>>> import numpy as np
>>> np.set_printoptions(suppress=True, linewidth=140)
>>> J = np.load("sample7.npy")
>>> print(J)
[[ 4  5  6]
 [ 7  8  9]
 [10 11 12]]
>>> # looks like rank 2
>>> Uu, sig, VT = np.linalg.svd(J, full_matrices=False)
>>> np.abs(Uu[:, 0]).round(6).argmax()
np.int64(2)
>>> round(float(np.sqrt((sig ** 2).sum())), 2), round(float(np.linalg.norm(J)), 2)
(25.22, 25.22)
>>> sig.round(2) + 0
array([25.21,  0.71,  0.  ])
>>> np.round(sig / sig[0], 2) + 0
array([1.  , 0.03, 0.  ])
>>> np.round(Uu.T @ J @ VT.T, 2) + 0
array([[25.21,  0.  ,  0.  ],
       [ 0.  ,  0.71,  0.  ],
       [ 0.  ,  0.  ,  0.  ]])
>>> Uu.shape, sig.shape, VT.shape
((3, 3), (3,), (3, 3))
>>> rk = np.linalg.matrix_rank(J)
>>> print(rk)
2
>>> N = np.linalg.svd(J)[2][rk:].T
>>> N.shape
(3, 1)
>>> [int(np.linalg.matrix_rank(np.delete(J, i, axis=0))) for i in range(3)]
[2, 2, 2]
>>> [int(np.linalg.matrix_rank(J[:i])) for i in range(1, len(J) + 1)]
[1, 2, 2]
>>> np.round(N[:, 0] / N[np.abs(N[:, 0]).round(6).argmax(), 0], 2)
array([-0.5,  1. , -0.5])
>>> np.abs(np.diag(np.linalg.qr(J)[1])) > 1e-9
array([ True,  True, False])
>>> m1 = np.load("dump.npy")
>>> m1
array([[0, 1, 1],
       [1, 0, 1],
       [1, 1, 0]])
>>> other = np.linalg.inv(m1)
>>> round(np.linalg.slogdet(m1)[0], 2)
np.float64(1.0)
>>> m1 @ other
array([[1., 0., 0.],
       [0., 1., 0.],
       [0., 0., 1.]])
>>> round(np.linalg.det(m1) * np.linalg.det(other), 2)
np.float64(1.0)
>>> np.allclose(other, m1.T)
False
>>> np.round(np.linalg.det(m1) * other, 2)
array([[-1.,  1.,  1.],
       [ 1., -1.,  1.],
       [ 1.,  1., -1.]])
>>> w, vecs = np.linalg.eig(m1)
>>> w.round(2)
array([-1.,  2., -1.])
>>> np.linalg.matrix_rank(J, rtol=0.1)
np.int64(1)
>>> np.linalg.cond(J) > 100
np.True_
>>> m1 @ np.ones(3)
array([2., 2., 2.])
>>> m1 @ m1
array([[2, 1, 1],
       [1, 2, 1],
       [1, 1, 2]])
>>> np.argwhere(np.triu(m1))
array([[0, 1],
       [0, 2],
       [1, 2]])
>>> Lm = np.diag(m1.sum(axis=1)) - m1
>>> print(np.round(np.linalg.eigvalsh(Lm), 2) + 0)
[0. 3. 3.]
>>> np.linalg.matrix_rank(Lm)
np.int64(2)
>>> print((np.linalg.eigvalsh(Lm) < 1e-8).sum())
1
>>> K = np.load("test7.npy")
>>> K
array([[-1,  0,  0,  0,  0,  0,  0],
       [ 0,  0,  0,  0,  0,  0,  0],
       [-1,  1,  0,  0,  0,  0,  0],
       [ 1,  1,  2, -1,  0,  0,  0],
       [ 0,  1,  0, -2,  0,  0,  0],
       [-2, -1, -1, -1,  0, -1,  0],
       [-2,  0,  0,  1, -2, -2, -2]])
>>> # columns 4 and 6 are equal
>>> rk = np.linalg.matrix_rank(K)
>>> rk
np.int64(6)
>>> N = np.linalg.svd(K)[2][rk:].T
>>> N.shape
(7, 1)
>>> vec = np.array([0, -3, 0, -2, 1, 2, 0])
>>> print((K @ vec).argmax())
5
>>> np.sign((K @ vec).round(6))
array([ 0,  0, -1, -1,  1,  1, -1])
>>> K * vec
array([[ 0,  0,  0,  0,  0,  0,  0],
       [ 0,  0,  0,  0,  0,  0,  0],
       [ 0, -3,  0,  0,  0,  0,  0],
       [ 0, -3,  0,  2,  0,  0,  0],
       [ 0, -3,  0,  4,  0,  0,  0],
       [ 0,  3,  0,  2,  0, -2,  0],
       [ 0,  0,  0, -2, -2, -4,  0]])
>>> np.linalg.norm(K @ vec) <= np.linalg.norm(K, 2) * np.linalg.norm(vec) + 1e-9
np.True_
>>> print(K @ vec)
[ 0  0 -3 -1  1  3 -8]
>>> K @ np.ones(7)
array([-1.,  0.,  0.,  3., -1., -6., -7.])
>>> Uu, sig, VT = np.linalg.svd(K)
>>> vecs = VT[:(sig > 1e-8).sum()]
>>> rng = np.random.default_rng(20)
>>> vec = K[0] + -1 * K[4] + rng.integers(2) * np.eye(7)[3]
>>> vec
array([-1., -1.,  0.,  3.,  0.,  0.,  0.])
>>> np.linalg.matrix_rank(np.vstack([K, vec]))
np.int64(6)
>>> np.round(np.diag(vecs.T @ vecs), 2)
array([1. , 1. , 1. , 1. , 0.5, 1. , 0.5])
>>> np.round(vecs.T @ vecs, 2) + 0
array([[1. , 0. , 0. , 0. , 0. , 0. , 0. ],
       [0. , 1. , 0. , 0. , 0. , 0. , 0. ],
       [0. , 0. , 1. , 0. , 0. , 0. , 0. ],
       [0. , 0. , 0. , 1. , 0. , 0. , 0. ],
       [0. , 0. , 0. , 0. , 0.5, 0. , 0.5],
       [0. , 0. , 0. , 0. , 0. , 1. , 0. ],
       [0. , 0. , 0. , 0. , 0.5, 0. , 0.5]])
>>> np.linalg.cond(K) > 100
np.True_
>>> round(np.linalg.norm(K, 2) / np.linalg.norm(K), 2)
np.float64(0.73)
>>> blk = np.stack([K, 2 * K, K[::-1]])
>>> np.einsum("bij,cij->bc", blk, blk)
array([[ 40,  80,  13],
       [ 80, 160,  26],
       [ 13,  26,  40]])
>>> (blk @ K.T).shape
(3, 7, 7)
>>> blk.shape
(3, 7, 7)
>>> np.round(np.linalg.norm(blk, axis=(1, 2)), 2)
array([ 6.32, 12.65,  6.32])
>>> print(blk.sum(axis=0))
[[-5  0  0  1 -2 -2 -2]
 [-2 -1 -1 -1  0 -1  0]
 [-3  4  0 -2  0  0  0]
 [ 4  4  8 -4  0  0  0]
 [-1  4  0 -6  0  0  0]
 [-6 -3 -3 -3  0 -3  0]
 [-7  0  0  3 -6 -6 -6]]
>>> other = np.array([[2, 0], [3, 3]])
>>> Z = np.array([[1, 0, -1], [0, -1, 0], [1, 2, -1]])
>>> W0 = np.kron(other, Z)
>>> W0
array([[ 2,  0, -2,  0,  0,  0],
       [ 0, -2,  0,  0,  0,  0],
       [ 2,  4, -2,  0,  0,  0],
       [ 3,  0, -3,  3,  0, -3],
       [ 0, -3,  0,  0, -3,  0],
       [ 3,  6, -3,  3,  6, -3]])
>>> np.count_nonzero(W0)
np.int64(18)
>>> np.linalg.matrix_rank(W0)
np.int64(4)
>>> W0.sum(axis=1)
array([ 0, -2,  4,  0, -6, 12])
>>> np.diff(W0, axis=0)
array([[-2, -2,  2,  0,  0,  0],
       [ 2,  6, -2,  0,  0,  0],
       [ 1, -4, -1,  3,  0, -3],
       [-3, -3,  3, -3, -3,  3],
       [ 3,  9, -3,  3,  9, -3]])
>>> W0 - W0[0]
array([[ 0,  0,  0,  0,  0,  0],
       [-2, -2,  2,  0,  0,  0],
       [ 0,  4,  0,  0,  0,  0],
       [ 1,  0, -1,  3,  0, -3],
       [-2, -3,  2,  0, -3,  0],
       [ 1,  6, -1,  3,  6, -3]])
>>> print(W0.sum(axis=0))
[ 10   5 -10   6   3  -6]
>>> theta = np.radians(36)
>>> Rm = np.eye(6)
>>> Rm[5, 5] = Rm[0, 0] = np.cos(theta)
>>> Rm[5, 0], Rm[0, 5] = -np.sin(theta), np.sin(theta)
>>> Rm.round(2)
array([[ 0.81,  0.  ,  0.  ,  0.  ,  0.  ,  0.59],
       [ 0.  ,  1.  ,  0.  ,  0.  ,  0.  ,  0.  ],
       [ 0.  ,  0.  ,  1.  ,  0.  ,  0.  ,  0.  ],
       [ 0.  ,  0.  ,  0.  ,  1.  ,  0.  ,  0.  ],
       [ 0.  ,  0.  ,  0.  ,  0.  ,  1.  ,  0.  ],
       [-0.59,  0.  ,  0.  ,  0.  ,  0.  ,  0.81]])
>>> other = W0 @ Rm.T
>>> np.allclose(W0 @ W0.T, other @ other.T)
True
>>> [round(float(x), 2) for x in np.linalg.svd(W0, compute_uv=False)[:3]]
[12.21, 5.74, 3.62]
>>> np.linalg.matrix_rank(W0, rtol=0.1)
np.int64(4)
>>> print(np.linalg.cond(W0) > 100)
True
>>> feats = np.load("w.npy")
>>> feats
array([[-0.64,  0.16, -0.48, -0.28, -0.6 , -0.32],
       [-2.72,  0.68, -2.04, -1.19, -2.55, -1.36],
       [ 0.64, -0.16,  0.48,  0.28,  0.6 ,  0.32],
       [ 0.8 , -0.2 ,  0.6 ,  0.35,  0.75,  0.4 ],
       [ 0.48, -0.12,  0.36,  0.21,  0.45,  0.24],
       [-1.92,  0.48, -1.44, -0.84, -1.8 , -0.96]])
>>> # looks like rank 1
>>> vec = np.array([2, 3, 1, 2, 2, 3])
>>> feats @ np.ones(6)
array([-2.16, -9.18,  2.16,  2.7 ,  1.62, -6.48])
>>> np.linalg.norm(feats @ vec) <= np.linalg.norm(feats, 2) * np.linalg.norm(vec) + 1e-9
np.True_
>>> theta = np.radians(120)
>>> Rm = np.eye(6)
>>> Rm[1, 1] = Rm[0, 0] = np.cos(theta)
>>> Rm[1, 0], Rm[0, 1] = -np.sin(theta), np.sin(theta)
>>> Rm.round(2)
array([[-0.5 ,  0.87,  0.  ,  0.  ,  0.  ,  0.  ],
       [-0.87, -0.5 ,  0.  ,  0.  ,  0.  ,  0.  ],
       [ 0.  ,  0.  ,  1.  ,  0.  ,  0.  ,  0.  ],
       [ 0.  ,  0.  ,  0.  ,  1.  ,  0.  ,  0.  ],
       [ 0.  ,  0.  ,  0.  ,  0.  ,  1.  ,  0.  ],
       [ 0.  ,  0.  ,  0.  ,  0.  ,  0.  ,  1.  ]])
>>> other = feats @ Rm.T
>>> np.round(np.linalg.svd(feats, compute_uv=False), 2) + 0, np.round(np.linalg.svd(other, compute_uv=False), 2) + 0
(array([6.13, 0.  , 0.  , 0.  , 0.  , 0.  ]), array([6.13, 0.  , 0.  , 0.  , 0.  , 0.  ]))
>>> other.round(2)
array([[ 0.46,  0.47, -0.48, -0.28, -0.6 , -0.32],
       [ 1.95,  2.02, -2.04, -1.19, -2.55, -1.36],
       [-0.46, -0.47,  0.48,  0.28,  0.6 ,  0.32],
       [-0.57, -0.59,  0.6 ,  0.35,  0.75,  0.4 ],
       [-0.34, -0.36,  0.36,  0.21,  0.45,  0.24],
       [ 1.38,  1.42, -1.44, -0.84, -1.8 , -0.96]])
>>> np.allclose(feats @ feats.T, other @ other.T)
True
>>> np.allclose(np.linalg.norm(feats, axis=1), np.linalg.norm(other, axis=1))
True
>>> round(float(np.linalg.norm(feats)), 2)
6.13
>>> print(feats.shape)
(6, 6)
>>> np.round(feats.mean(axis=0), 2)
array([-0.56,  0.14, -0.42, -0.24, -0.52, -0.28])
>>> np.round(feats.sum(axis=1), 2)
array([-2.16, -9.18,  2.16,  2.7 ,  1.62, -6.48])
>>> np.count_nonzero(feats)
np.int64(36)
>>> np.round(feats.sum(axis=0), 2)
array([-3.36,  0.84, -2.52, -1.47, -3.15, -1.68])
>>> np.argsort(-np.linalg.norm(feats, axis=0).round(6), kind="stable")[:3]
array([0, 4, 2])
>>> np.linalg.cond(feats) > 100
np.True_
>>> data = np.load("x.npy")
>>> data
array([[  1,  -3,   9, -27],
       [  1,  -2,   4,  -8],
       [  1,  -1,   1,  -1],
       [  1,   0,   0,   0],
       [  1,   1,   1,   1],
       [  1,   2,   4,   8]])
>>> other = np.c_[data[:, :1] @ np.array([[2]]), np.array([-1, 1, -3, 1, -1, 3])]
>>> print(other)
[[ 2 -1]
 [ 2  1]
 [ 2 -3]
 [ 2  1]
 [ 2 -1]
 [ 2  3]]
>>> np.linalg.matrix_rank(np.c_[data, other])
np.int64(5)
>>> np.round(np.linalg.lstsq(data, other[:, 0])[0], 2) + 0
array([2., 0., 0., 0.])
>>> np.round(np.linalg.norm(np.linalg.qr(data)[0].T @ other, axis=0) ** 2 / ((other ** 2).sum(axis=0) + 1e-12), 2)
array([1.  , 0.47])
>>> np.linalg.matrix_rank(other)
np.int64(2)
>>> E = np.loadtxt("data.csv", delimiter=",")
>>> E
array([[ 2., -1.,  2., -1.],
       [-1.,  0., -6., -4.],
       [ 2., -6., -4.,  4.],
       [-1., -4.,  4.,  2.]])
>>> np.einsum("ij,ji->", E, E)
np.float64(172.0)
>>> np.kron(np.eye(2, dtype=int), E)
array([[ 2., -1.,  2., -1.,  0., -0.,  0., -0.],
       [-1.,  0., -6., -4., -0.,  0., -0., -0.],
       [ 2., -6., -4.,  4.,  0., -0., -0.,  0.],
       [-1., -4.,  4.,  2., -0., -0.,  0.,  0.],
       [ 0., -0.,  0., -0.,  2., -1.,  2., -1.],
       [-0.,  0., -0., -0., -1.,  0., -6., -4.],
       [ 0., -0., -0.,  0.,  2., -6., -4.,  4.],
       [-0., -0.,  0.,  0., -1., -4.,  4.,  2.]])
>>> round(np.linalg.det(E[::-1]), 2)
np.float64(652.0)
>>> np.einsum("ii->", E)
np.float64(0.0)
